In [1]: import numpy as np

In [2]: np.set_printoptions(precision=3, suppress=True, linewidth=200)

In [3]: def rd(a):
   ...:     return np.round(a, 3) + 0
   ...: 

In [4]: m1 = np.array([[1, -2, 4, -8],
   ...:     [1, -1, 1, -1],
   ...:     [1, 0, 0, 0],
   ...:     [1, 1, 1, 1],
   ...:     [1, 2, 4, 8],
   ...:     [1, 3, 9, 27],
   ...:     [1, 4, 16, 64],
   ...:     [1, 5, 25, 125],
   ...:     [1, 6, 36, 216],
   ...:     [1, 7, 49, 343],
   ...:     [1, 8, 64, 512]])

In [5]: # column 3 dominates

In [6]: hat = m1 @ np.linalg.solve(m1.T @ m1, m1.T)

In [7]: print(rd(np.diag(hat)))
[0.79  0.287 0.287 0.293 0.24  0.207 0.24  0.293 0.287 0.287 0.79 ]

In [8]: print(np.allclose(hat @ hat, hat))
True

In [9]: print(rd(hat @ m1[:, 2]))
[ 4.  1.  0.  1.  4.  9. 16. 25. 36. 49. 64.]

In [10]: gram = m1.T @ m1

In [11]: print(np.trace(gram), (m1 ** 2).sum())
456038 456038

In [12]: print(np.allclose(gram, gram.T))
True

In [13]: print(rd(np.linalg.eigvalsh(gram)[::-1]))
[455738.677    281.188     14.739      3.396]

In [14]: print((m1 @ m1.T).shape)
(11, 11)

In [15]: vec = np.array([1, 0, 3, 1])

In [16]: rhs = m1 @ vec

In [17]: beta, lr = np.zeros(4), 1 / np.linalg.norm(m1, 2) ** 2

In [18]: for i in range(6):
    ...:     beta -= lr * m1.T @ (m1 @ beta - rhs)
    ...:     if i % 2 == 0: print(i, round(np.linalg.norm(m1 @ beta - rhs), 3))
    ...: 
0 47.186
2 47.128
4 47.07

In [19]: print(rd(beta))
[0.005 0.03  0.202 1.389]

In [20]: data = np.load("x.npy")

In [21]: print(data)
[[ 0  0  2 -3  0 -2  3  1  2 -1  1  3 -2  1  1  3]
 [ 0  0  0  3  0  3  2 -3  0 -2  3 -3  0  3 -2 -2]
 [ 0  0  0  2  2 -1  2  2  1  0 -1 -1  1  1 -1  0]
 [ 0  0  0  0  2  3  0  2  3  1  1 -3 -1 -3  1  3]
 [ 0  0  0  0  0 -1  0  3 -2  2 -1  2  0  0  2  3]
 [ 0  0  0  0  0  0 -1  2  0  2 -3 -3  3  1  3  3]
 [ 0  0  0  0  0  0  0 -3  0 -3 -2 -2  1  1  0  0]
 [ 0  0  0  0  0  0  0  0 -2 -3  3  0 -1  3  3 -2]
 [ 0  0  0  0  0  0  0  0  0  3  2 -1 -3 -3  3 -1]
 [ 0  0  0  0  0  0  0  0  0  0 -3 -1  3  0  1 -2]
 [ 0  0  0  0  0  0  0  0  0  0  0  1 -3 -1  3  1]
 [ 0  0  0  0  0  0  0  0  0  0  0  0 -1  1 -2 -2]
 [ 0  0  0  0  0  0  0  0  0  0  0  0  0 -1 -2 -1]
 [ 0  0  0  0  0  0  0  0  0  0  0  0  0  0  0 -2]
 [ 0  0  0  0  0  0  0  0  0  0  0  0  0  0  0  0]
 [ 0  0  0  0  0  0  0  0  0  0  0  0  0  0  0  0]]

In [22]: A2 = np.array([[-3, 2],
    ...:     [-4, -4],
    ...:     [0, 3],
    ...:     [-3, -1],
    ...:     [5, -3],
    ...:     [-4, 5],
    ...:     [4, 2],
    ...:     [-3, -5],
    ...:     [4, 3],
    ...:     [4, 4],
    ...:     [-5, 1],
    ...:     [1, 3],
    ...:     [4, -1],
    ...:     [-5, 4],
    ...:     [-1, -4],
    ...:     [-5, 0]])

In [23]: print(data @ A2)
[[ -1  14]
 [-33  37]
 [ 18 -13]
 [ -5 -11]
 [-15 -21]
 [ -1 -27]
 [  4  -2]
 [-47 -14]
 [  6 -10]
 [ 35 -13]
 [-14 -10]
 [  3  13]
 [ 12   4]
 [ 10   0]
 [  0   0]
 [  0   0]]

In [24]: print(np.einsum("ik,kj->ij", data, A2))
[[ -1  14]
 [-33  37]
 [ 18 -13]
 [ -5 -11]
 [-15 -21]
 [ -1 -27]
 [  4  -2]
 [-47 -14]
 [  6 -10]
 [ 35 -13]
 [-14 -10]
 [  3  13]
 [ 12   4]
 [ 10   0]
 [  0   0]
 [  0   0]]

In [25]: print(np.linalg.matrix_rank(np.vstack([data, A2.T])))
16

In [26]: arr = np.load("arr.npy")

In [27]: print(arr)
[[ 0.  0.  0.  0.  0.  0.  0.  0.  0.  0.  0.  0. -1.]
 [ 0.  0.  0.  0.  0.  0.  0.  0.  0.  0.  0.  0.  2.]
 [ 0.  0.  0.  0.  0.  0.  0.  0.  0.  0.  0.  0.  2.]
 [ 0.  0.  0.  0.  0.  0.  0.  0.  0.  0.  0.  0.  1.]
 [ 0.  0.  0.  0.  0.  0.  0.  0.  0.  0.  0.  0.  0.]
 [ 0.  0.  0.  0.  0.  0.  0.  0.  0.  0.  0.  0.  2.]
 [ 0.  0.  0.  0.  0.  0.  0.  0.  0.  0.  0.  0.  1.]
 [ 0.  0.  0.  0.  0.  0.  0.  0.  0.  0.  0.  0.  0.]
 [ 0.  0.  0.  0.  0.  0.  0.  0.  0.  0.  0.  0.  0.]
 [ 0.  0.  0.  0.  0.  0.  0.  0.  0.  0.  0.  0. -1.]
 [ 0.  0.  0.  0.  0.  0.  0.  0.  0.  0.  0.  0. -2.]
 [ 0.  0.  0.  0.  0.  0.  0.  0.  0.  0.  0.  0. -2.]
 [-1.  2.  2.  1.  0.  2.  1.  0.  0. -1. -2. -2.  0.]]

In [28]: # columns 1 and 2 are equal

In [29]: print(np.allclose(arr[:-1].T @ np.linalg.lstsq(arr[:-1].T, arr[-1])[0], arr[-1]))
False

In [30]: print(np.linalg.lstsq(arr[:-1].T, arr[-1])[2])
1

In [31]: A = np.loadtxt("sample17.csv", delimiter=",")

In [32]: print(rd(A))
[[-0.731 -0.024  0.028 -0.134 -0.252  0.345  0.063 -0.509 -0.028]
 [-0.104 -0.081  0.189 -0.366 -0.451 -0.661  0.27   0.086 -0.305]
 [-0.104 -0.627  0.047  0.153  0.455  0.084  0.357  0.044 -0.477]
 [-0.365  0.507 -0.037 -0.323  0.355  0.137  0.249  0.537 -0.095]
 [ 0.313 -0.029 -0.463 -0.07  -0.502  0.47   0.377  0.168 -0.197]
 [ 0.157 -0.014 -0.565 -0.569  0.346 -0.17  -0.124 -0.402 -0.084]
 [-0.209 -0.272 -0.148 -0.117 -0.168  0.096 -0.74   0.409 -0.309]
 [-0.104 -0.518 -0.023 -0.341 -0.016  0.037  0.14   0.273  0.713]
 [-0.365  0.015 -0.635  0.512 -0.034 -0.398  0.098  0.105  0.143]]

In [33]: vec = np.array([3, 0, 0, 3, 3, 1, 3, 1, 1])

In [34]: rhs = A @ vec

In [35]: beta, lr = np.zeros(9), 1 / np.linalg.norm(A, 2) ** 2

In [36]: for i in range(6):
    ...:     beta -= lr * A.T @ (A @ beta - rhs)
    ...:     if i % 2 == 0: print(i, round(np.linalg.norm(A @ beta - rhs), 3))
    ...: 
0 0.0
2 0.0
4 0.0

In [37]: print(rd(np.linalg.cond(A)))
1.0

In [38]: vec = np.array([-6, -9, 3, 7, 1, -1, -8, -4, -1])

In [39]: print(rd(np.abs(np.linalg.eigvals(A))))
[1. 1. 1. 1. 1. 1. 1. 1. 1.]

In [40]: print(9 - np.linalg.matrix_rank(A - np.eye(9), tol=1e-8))
1

In [41]: print(rd(np.linalg.det(A)))
1.0

In [42]: print(rd(A.T @ (A @ vec)))
[-6. -9.  3.  7.  1. -1. -8. -4. -1.]

In [43]: print(rd(A @ A.T))
[[1. 0. 0. 0. 0. 0. 0. 0. 0.]
 [0. 1. 0. 0. 0. 0. 0. 0. 0.]
 [0. 0. 1. 0. 0. 0. 0. 0. 0.]
 [0. 0. 0. 1. 0. 0. 0. 0. 0.]
 [0. 0. 0. 0. 1. 0. 0. 0. 0.]
 [0. 0. 0. 0. 0. 1. 0. 0. 0.]
 [0. 0. 0. 0. 0. 0. 1. 0. 0.]
 [0. 0. 0. 0. 0. 0. 0. 1. 0.]
 [0. 0. 0. 0. 0. 0. 0. 0. 1.]]

In [44]: print(rd(np.linalg.pinv(A)))
[[-0.731 -0.104 -0.104 -0.365  0.313  0.157 -0.209 -0.104 -0.365]
 [-0.024 -0.081 -0.627  0.507 -0.029 -0.014 -0.272 -0.518  0.015]
 [ 0.028  0.189  0.047 -0.037 -0.463 -0.565 -0.148 -0.023 -0.635]
 [-0.134 -0.366  0.153 -0.323 -0.07  -0.569 -0.117 -0.341  0.512]
 [-0.252 -0.451  0.455  0.355 -0.502  0.346 -0.168 -0.016 -0.034]
 [ 0.345 -0.661  0.084  0.137  0.47  -0.17   0.096  0.037 -0.398]
 [ 0.063  0.27   0.357  0.249  0.377 -0.124 -0.74   0.14   0.098]
 [-0.509  0.086  0.044  0.537  0.168 -0.402  0.409  0.273  0.105]
 [-0.028 -0.305 -0.477 -0.095 -0.197 -0.084 -0.309  0.713  0.143]]

In [45]: print(rd(A[:, 5] @ A[:, 6]))
0.0

In [46]: mat = np.loadtxt("run0.csv", delimiter=",")

In [47]: print(rd(mat))
[[ 2.218  2.381 -1.256 -3.566  0.348]
 [ 2.457  0.996  3.805 -0.303  1.844]
 [ 0.394 -0.936  4.081  2.387  1.27 ]
 [ 3.015  2.242  1.442 -2.638  1.357]
 [ 1.394  2.057 -2.565 -3.488 -0.28 ]
 [-1.228  0.26  -4.304 -1.533 -1.596]
 [-2.741 -1.388 -3.372  0.952 -1.812]
 [ 2.708  1.338  3.437 -0.867  1.82 ]
 [ 2.979  1.844  2.601 -1.78   1.671]
 [ 1.819  0.291  4.232  0.768  1.762]
 [ 2.969  2.324  1.054 -2.855  1.234]
 [-2.044 -2.329  1.583  3.585 -0.201]]

In [48]: Uu, sv, VT = np.linalg.svd(mat)

In [49]: vecs = VT[:(sv > 1e-8).sum()]

In [50]: rng = np.random.default_rng(413)

In [51]: vec = mat[10] + 4 * mat[11] + rng.integers(2) * np.eye(5)[0]

In [52]: print(rd(vec))
[-5.206 -6.991  7.387 11.486  0.43 ]

In [53]: print(rd(np.diag(vecs.T @ vecs)))
[0.368 0.239 0.742 0.514 0.136]

In [54]: print(rd(np.linalg.norm(vec - vecs.T @ vecs @ vec)))
0.0

In [55]: print(np.abs(np.diag(np.linalg.qr(mat)[1])) > 1e-9)
[ True  True False False False]

In [56]: print(np.unique(mat.round(6), axis=0).shape)
(12, 5)

In [57]: print(np.linalg.lstsq(mat[:-1].T, mat[-1])[2])
2

In [58]: print(rd(mat @ np.linalg.pinv(mat) @ mat))
[[ 2.218  2.381 -1.256 -3.566  0.348]
 [ 2.457  0.996  3.805 -0.303  1.844]
 [ 0.394 -0.936  4.081  2.387  1.27 ]
 [ 3.015  2.242  1.442 -2.638  1.357]
 [ 1.394  2.057 -2.565 -3.488 -0.28 ]
 [-1.228  0.26  -4.304 -1.533 -1.596]
 [-2.741 -1.388 -3.372  0.952 -1.812]
 [ 2.708  1.338  3.437 -0.867  1.82 ]
 [ 2.979  1.844  2.601 -1.78   1.671]
 [ 1.819  0.291  4.232  0.768  1.762]
 [ 2.969  2.324  1.054 -2.855  1.234]
 [-2.044 -2.329  1.583  3.585 -0.201]]

In [59]: Ac = mat - mat.mean(axis=0)

In [60]: Uu, sv, VT = np.linalg.svd(Ac, full_matrices=False)

In [61]: print(rd(Ac.mean(axis=0)))
[0. 0. 0. 0. 0.]

In [62]: print(np.abs(VT[0]).argmax())
2

In [63]: print((np.sign(Uu[:, 0]) == np.sign(Uu[0, 0])).astype(int))
[1 0 0 0 1 1 1 0 0 0 0 1]

In [64]: print(rd(sv))
[11.856 10.72   0.     0.     0.   ]

In [65]: J = np.array([[0.0, 0.4, -2.1, -0.4, -0.2, -1.9, 1.3, -0.7, 0.8, -0.1],
    ...:     [-0.4, 1.1, -0.1, -0.7, -1.0, 1.3, 0.1, 0.2, 0.4, -0.2],
    ...:     [-0.1, -0.2, -0.7, 1.2, 0.0, 1.4, -1.1, 0.0, -0.5, -1.2],
    ...:     [-0.3, 0.1, 0.7, -0.2, -0.5, -1.8, 1.4, -0.1, 0.2, -0.1],
    ...:     [1.4, -2.5, -0.3, -0.5, -0.3, -2.8, 0.2, -0.4, -0.3, -0.7],
    ...:     [-0.4, -0.1, -0.4, 0.0, 0.6, -0.1, 0.1, -1.5, 0.7, 0.1],
    ...:     [-0.1, 1.9, -0.1, 1.3, 0.5, 1.6, -0.6, -0.5, 0.0, 0.1],
    ...:     [-0.6, 0.8, 0.7, 1.0, -1.6, -0.4, 0.6, -0.2, 1.4, -0.9],
    ...:     [1.0, -1.4, -1.3, -1.3, 0.9, 1.1, -1.1, -0.9, -0.6, -1.3],
    ...:     [-1.3, 0.1, -0.2, -0.8, 0.8, -0.2, 0.2, -0.1, -0.8, 0.3]])

In [66]: print(J)
[[ 0.   0.4 -2.1 -0.4 -0.2 -1.9  1.3 -0.7  0.8 -0.1]
 [-0.4  1.1 -0.1 -0.7 -1.   1.3  0.1  0.2  0.4 -0.2]
 [-0.1 -0.2 -0.7  1.2  0.   1.4 -1.1  0.  -0.5 -1.2]
 [-0.3  0.1  0.7 -0.2 -0.5 -1.8  1.4 -0.1  0.2 -0.1]
 [ 1.4 -2.5 -0.3 -0.5 -0.3 -2.8  0.2 -0.4 -0.3 -0.7]
 [-0.4 -0.1 -0.4  0.   0.6 -0.1  0.1 -1.5  0.7  0.1]
 [-0.1  1.9 -0.1  1.3  0.5  1.6 -0.6 -0.5  0.   0.1]
 [-0.6  0.8  0.7  1.  -1.6 -0.4  0.6 -0.2  1.4 -0.9]
 [ 1.  -1.4 -1.3 -1.3  0.9  1.1 -1.1 -0.9 -0.6 -1.3]
 [-1.3  0.1 -0.2 -0.8  0.8 -0.2  0.2 -0.1 -0.8  0.3]]

In [67]: idx = rng.permutation(10)

In [68]: A2 = J[:, idx] * rng.choice([-1, 1], 10)

In [69]: print(A2)
[[ 0.7 -0.8  1.9  2.1 -0.   0.4  0.1  0.2  1.3  0.4]
 [-0.2 -0.4 -1.3  0.1  0.4  0.7  0.2  1.   0.1  1.1]
 [-0.   0.5 -1.4  0.7  0.1 -1.2  1.2 -0.  -1.1 -0.2]
 [ 0.1 -0.2  1.8 -0.7  0.3  0.2  0.1  0.5  1.4  0.1]
 [ 0.4  0.3  2.8  0.3 -1.4  0.5  0.7  0.3  0.2 -2.5]
 [ 1.5 -0.7  0.1  0.4  0.4 -0.  -0.1 -0.6  0.1 -0.1]
 [ 0.5 -0.  -1.6  0.1  0.1 -1.3 -0.1 -0.5 -0.6  1.9]
 [ 0.2 -1.4  0.4 -0.7  0.6 -1.   0.9  1.6  0.6  0.8]
 [ 0.9  0.6 -1.1  1.3 -1.   1.3  1.3 -0.9 -1.1 -1.4]
 [ 0.1  0.8  0.2  0.2  1.3  0.8 -0.3 -0.8  0.2  0.1]]

In [70]: Uu, _, VT = np.linalg.svd(J.T @ A2)

In [71]: print(rd(Uu @ VT))
[[ 0.  0.  0.  0. -1.  0.  0.  0.  0.  0.]
 [ 0.  0.  0.  0.  0.  0.  0.  0.  0.  1.]
 [ 0.  0.  0. -1.  0.  0.  0.  0.  0.  0.]
 [ 0.  0.  0.  0.  0. -1.  0.  0.  0.  0.]
 [ 0.  0.  0.  0.  0.  0.  0. -1.  0.  0.]
 [ 0.  0. -1.  0.  0.  0.  0.  0.  0.  0.]
 [ 0.  0.  0.  0.  0.  0.  0.  0.  1.  0.]
 [-1.  0.  0.  0.  0.  0.  0.  0.  0.  0.]
 [ 0. -1.  0.  0.  0.  0.  0.  0.  0.  0.]
 [ 0.  0.  0.  0.  0.  0. -1.  0.  0.  0.]]

In [72]: print(rd(np.linalg.lstsq(J, A2)[0]))
[[ 0.  0.  0.  0. -1.  0.  0.  0.  0.  0.]
 [ 0.  0.  0.  0.  0.  0.  0.  0.  0.  1.]
 [ 0.  0.  0. -1.  0.  0.  0.  0.  0.  0.]
 [ 0.  0.  0.  0.  0. -1.  0.  0.  0.  0.]
 [ 0.  0.  0.  0.  0.  0.  0. -1.  0.  0.]
 [ 0.  0. -1.  0.  0.  0.  0.  0.  0.  0.]
 [ 0.  0.  0.  0.  0.  0.  0.  0.  1.  0.]
 [-1.  0.  0.  0.  0.  0.  0.  0.  0.  0.]
 [ 0. -1.  0.  0.  0.  0.  0.  0.  0.  0.]
 [ 0.  0.  0.  0.  0.  0. -1.  0.  0.  0.]]
